$ python -q
>>> import numpy as np
>>> np.set_printoptions(precision=2, suppress=True, linewidth=140, legacy="1.25")
>>> arr = np.loadtxt("case5.csv", delimiter=",")
>>> arr
array([[1.  , 0.2 , 0.04, 0.01, 0.  ],
       [0.2 , 1.  , 0.2 , 0.04, 0.01],
       [0.04, 0.2 , 1.  , 0.2 , 0.04],
       [0.01, 0.04, 0.2 , 1.  , 0.2 ],
       [0.  , 0.01, 0.04, 0.2 , 1.  ]])
>>> # symmetric
>>> Lm = np.linalg.cholesky(arr)
>>> Lm @ Lm.T
array([[1.  , 0.2 , 0.04, 0.01, 0.  ],
       [0.2 , 1.  , 0.2 , 0.04, 0.01],
       [0.04, 0.2 , 1.  , 0.2 , 0.04],
       [0.01, 0.04, 0.2 , 1.  , 0.2 ],
       [0.  , 0.01, 0.04, 0.2 , 1.  ]])
>>> np.linalg.eigvalsh(arr).min() > 0
True
>>> Y = np.array([[2, 2], [3, 0], [0, 2], [3, 3], [2, 2]])
>>> C = np.array([[-2, -2, 1], [-3, -2, -3]])
>>> m1 = Y @ C
>>> m1
array([[-10,  -8,  -4],
       [ -6,  -6,   3],
       [ -6,  -4,  -6],
       [-15, -12,  -6],
       [-10,  -8,  -4]])
>>> # rows 0 and 4 are equal
>>> [round(float(x), 2) for x in np.linalg.svd(m1, compute_uv=False)[:3]]
[29.85, 6.56, 0.0]
>>> np.argsort(-np.linalg.norm(m1, axis=0).round(6), kind="stable")[:3]
array([0, 1, 2])
>>> np.linalg.cond(m1) > 100
True
>>> t = np.radians(180)
>>> R = np.eye(3)
>>> R[2, 2] = R[1, 1] = np.cos(t)
>>> R[2, 1], R[1, 2] = -np.sin(t), np.sin(t)
>>> R.round(2) + 0
array([[ 1.,  0.,  0.],
       [ 0., -1.,  0.],
       [ 0.,  0., -1.]])
>>> Y = m1 @ R.T
>>> np.round(np.linalg.svd(m1, compute_uv=False), 2) + 0, np.round(np.linalg.svd(Y, compute_uv=False), 2) + 0
(array([29.85,  6.56,  0.  ]), array([29.85,  6.56,  0.  ]))
>>> np.round(np.linalg.det(R), 2), np.trace(R)
(1.0, -1.0)
>>> np.allclose(np.linalg.norm(m1, axis=1), np.linalg.norm(Y, axis=1))
True
>>> J = np.array([[1, 3, 0, 1], [3, 0, 2, 0], [3, 0, 0, 0], [1, 1, 2, 2]])
>>> J[1] = J[3]
>>> J
array([[1, 3, 0, 1],
       [1, 1, 2, 2],
       [3, 0, 0, 0],
       [1, 1, 2, 2]])
>>> # row 3 repeats row 1
>>> J - J[0]
array([[ 0,  0,  0,  0],
       [ 0, -2,  2,  1],
       [ 2, -3,  0, -1],
       [ 0, -2,  2,  1]])
>>> J.shape
(4, 4)
>>> W0 = np.loadtxt("data.csv", delimiter=",")
>>> W0
array([[-0.4 , -0.1 , -1.2 ],
       [ 1.1 ,  0.3 ,  3.29],
       [ 1.2 ,  0.2 ,  3.58],
       [ 0.9 , -0.8 ,  2.72],
       [ 0.7 , -0.6 ,  2.09],
       [ 2.6 , -0.2 ,  7.81],
       [-0.5 , -2.2 , -1.53],
       [-2.7 ,  0.4 , -8.14],
       [-0.1 , -1.4 , -0.3 ],
       [ 0.6 , -0.6 ,  1.79],
       [-0.6 ,  0.5 , -1.82],
       [ 0.6 ,  0.3 ,  1.82],
       [-0.5 , -0.1 , -1.46],
       [ 0.3 ,  0.3 ,  0.9 ],
       [ 0.7 ,  0.  ,  2.12],
       [-0.3 ,  0.6 , -0.89],
       [ 1.6 , -0.9 ,  4.82],
       [-1.3 , -0.7 , -3.9 ],
       [-0.2 ,  1.4 , -0.61],
       [ 0.8 ,  1.  ,  2.4 ],
       [-0.6 , -0.1 , -1.83],
       [-2.3 ,  0.9 , -6.9 ],
       [ 1.5 ,  0.5 ,  4.49],
       [ 1.3 , -0.7 ,  3.89],
       [ 1.7 ,  0.4 ,  5.08],
       [ 0.4 ,  0.9 ,  1.19],
       [-0.3 , -0.4 , -0.89]])
>>> # column 2 is much longer than the rest
>>> Y = m1 / np.sqrt((m1 ** 2).mean(axis=1, keepdims=True))
>>> np.linalg.norm(Y, axis=1)
array([1.73, 1.73, 1.73, 1.73, 1.73])
>>> np.linalg.matrix_rank(m1 - m1.mean(axis=1, keepdims=True))
2
>>> [round(float(x), 2) for x in np.linalg.svd(W0, compute_uv=False)[:3]]
[19.54, 4.01, 0.03]
>>> np.linalg.matrix_rank(W0, rtol=0.1)
2
>>> round(np.log10(np.linalg.cond(W0)))
3
>>> np.linalg.cond(W0) > 100
True
>>> hat = W0 @ np.linalg.solve(W0.T @ W0, W0.T)
>>> hat @ W0[:, 0]
array([-0.4,  1.1,  1.2,  0.9,  0.7,  2.6, -0.5, -2.7, -0.1,  0.6, -0.6,  0.6, -0.5,  0.3,  0.7, -0.3,  1.6, -1.3, -0.2,  0.8, -0.6, -2.3,
        1.5,  1.3,  1.7,  0.4, -0.3])
>>> np.round(np.linalg.eigvalsh(hat), 2) + 0
array([0., 0., 0., 0., 0., 0., 0., 0., 0., 0., 0., 0., 0., 0., 0., 0., 0., 0., 0., 0., 0., 0., 0., 0., 1., 1., 1.])
>>> np.allclose(hat @ hat, hat)
True
>>> cen = W0 - W0.mean(axis=0)
>>> vecs = np.linalg.svd(cen)[2][:2]
>>> Y = cen - cen @ vecs.T @ vecs
>>> np.diag(vecs.T @ vecs)
array([0.1, 1. , 0.9])
>>> def softmax(z):
...     e = np.exp(z - z.max(axis=-1, keepdims=True))
...     return e / e.sum(axis=-1, keepdims=True)
... 
>>> softmax(arr).sum(axis=1)
array([1., 1., 1., 1., 1.])
>>> att = arr @ arr.T / np.sqrt(5)
>>> softmax(att + np.triu(np.full(att.shape, -np.inf), 1))
array([[1.  , 0.  , 0.  , 0.  , 0.  ],
       [0.43, 0.57, 0.  , 0.  , 0.  ],
       [0.27, 0.31, 0.42, 0.  , 0.  ],
       [0.21, 0.22, 0.25, 0.33, 0.  ],
       [0.17, 0.17, 0.18, 0.2 , 0.27]])
>>> softmax(att).round(6).argmax(axis=1)
array([0, 1, 2, 3, 4])
>>> softmax(att)
array([[0.27, 0.2 , 0.18, 0.17, 0.17],
       [0.2 , 0.27, 0.2 , 0.17, 0.17],
       [0.17, 0.2 , 0.26, 0.2 , 0.17],
       [0.17, 0.17, 0.2 , 0.27, 0.2 ],
       [0.17, 0.17, 0.18, 0.2 , 0.27]])
